>>> import numpy as np
>>> np.set_printoptions(precision=2, suppress=True, linewidth=160)
>>> m1 = np.loadtxt("run14.csv", delimiter=",")
>>> m1
array([[1.  , 0.  , 0.  , 0.  ],
       [0.  , 0.33, 0.33, 0.33],
       [0.  , 0.  , 1.  , 0.  ],
       [0.  , 0.  , 0.  , 1.  ]])
>>> print(np.kron(np.eye(2, dtype=int), m1))
[[1.   0.   0.   0.   0.   0.   0.   0.  ]
 [0.   0.33 0.33 0.33 0.   0.   0.   0.  ]
 [0.   0.   1.   0.   0.   0.   0.   0.  ]
 [0.   0.   0.   1.   0.   0.   0.   0.  ]
 [0.   0.   0.   0.   1.   0.   0.   0.  ]
 [0.   0.   0.   0.   0.   0.33 0.33 0.33]
 [0.   0.   0.   0.   0.   0.   1.   0.  ]
 [0.   0.   0.   0.   0.   0.   0.   1.  ]]
>>> np.poly(m1)
array([ 1.  , -3.33,  4.  , -2.  ,  0.33])
>>> (m1 != 0).astype(int)
array([[1, 0, 0, 0],
       [0, 1, 1, 1],
       [0, 0, 1, 0],
       [0, 0, 0, 1]])
>>> round(float(np.linalg.det(m1)), 2)
0.33
>>> A = np.diag(np.array([2, 0]))
>>> A
array([[2, 0],
       [0, 0]])
>>> np.linalg.matrix_rank(A)
np.int64(1)
>>> np.linalg.rank(A)
Traceback (most recent call last):
  File "<python-input-11>", line 1, in <module>
    np.linalg.rank(A)
    ^^^^^^^^^^^^^^
AttributeError: module 'numpy.linalg' has no attribute 'rank'
>>> np.unravel_index(np.abs(A).argmax(), A.shape)
(np.int64(0), np.int64(0))
>>> print(np.linalg.svd(A, compute_uv=False))
[2. 0.]
>>> np.count_nonzero(A)
np.int64(1)
>>> A - A[0]
array([[ 0,  0],
       [-2,  0]])
>>> J = np.array([[2, -3, 1, 2, -3],
...     [6, -9, 3, 6, -9],
...     [2, -3, 1, 2, -3],
...     [6, -9, 3, 6, -9],
...     [6, -9, 3, 6, -9]])
>>> print(np.argsort(-np.linalg.norm(J, axis=0).round(6), kind="stable")[:3])
[1 4 0]
>>> np.linalg.matrix_rank(J, rtol=0.1)
np.int64(1)
>>> np.linalg.cond(J) > 100
np.True_
>>> mat = np.loadtxt("x.csv", delimiter=",")
>>> mat
array([[-0.01,  1.  ,  0.  ],
       [-0.09,  1.  ,  0.  ],
       [ 1.5 ,  1.  ,  0.  ],
       [-0.92,  1.  ,  0.  ],
       [ 3.61,  1.  ,  0.  ],
       [-0.94,  1.  ,  0.  ],
       [-0.78,  1.  ,  0.  ],
       [-0.66,  1.  ,  0.  ],
       [-0.08,  1.  ,  0.  ],
       [-0.79,  1.  ,  0.  ],
       [-0.73,  1.  ,  0.  ],
       [-1.11,  1.  ,  0.  ],
       [-0.81,  1.  ,  0.  ],
       [ 0.09,  1.  ,  0.  ],
       [-0.83,  1.  ,  0.  ],
       [-0.2 ,  1.  ,  0.  ],
       [ 1.4 ,  1.  ,  0.  ],
       [-2.13,  1.  ,  0.  ],
       [ 0.82,  1.  ,  0.  ],
       [-2.57,  1.  ,  0.  ],
       [ 1.35,  1.  ,  0.  ],
       [ 2.05,  1.  ,  0.  ],
       [ 0.13,  1.  ,  0.  ],
       [ 1.05,  1.  ,  0.  ],
       [ 0.23,  1.  ,  0.  ],
       [ 1.76,  1.  ,  0.  ],
       [-0.82,  1.  ,  0.  ],
       [-0.17,  1.  ,  0.  ],
       [ 0.35,  1.  ,  0.  ]])
>>> x = np.array([0, -1, 1])
>>> h = np.maximum(mat @ x, 0)
>>> np.tanh(mat @ x)
array([-0.76, -0.76, -0.76, -0.76, -0.76, -0.76, -0.76, -0.76, -0.76, -0.76, -0.76, -0.76, -0.76, -0.76, -0.76, -0.76, -0.76, -0.76, -0.76, -0.76, -0.76,
       -0.76, -0.76, -0.76, -0.76, -0.76, -0.76, -0.76, -0.76])
>>> mat.T @ h
array([0., 0., 0.])
>>> F = np.load("mat.npy")
>>> F
array([[ 7,  4,  1],
       [ 5, 13,  2],
       [ 9,  0, 15]])
>>> Q = F.astype(float).copy()
>>> for j in range(3):
...     Q[:, j] -= Q[:, :j] @ (Q[:, :j].T @ Q[:, j])
...     Q[:, j] /= np.linalg.norm(Q[:, j])
... 
>>> np.round(Q.T @ F, 2) + 0
array([[12.45,  7.47, 12.21],
       [ 0.  , 11.37, -5.38],
       [ 0.  ,  0.  ,  7.21]])
>>> print(np.round(Q.T @ Q, 2) + 0)
[[1. 0. 0.]
 [0. 1. 0.]
 [0. 0. 1.]]
>>> Q
array([[ 0.56, -0.02, -0.83],
       [ 0.4 ,  0.88,  0.25],
       [ 0.72, -0.48,  0.5 ]])
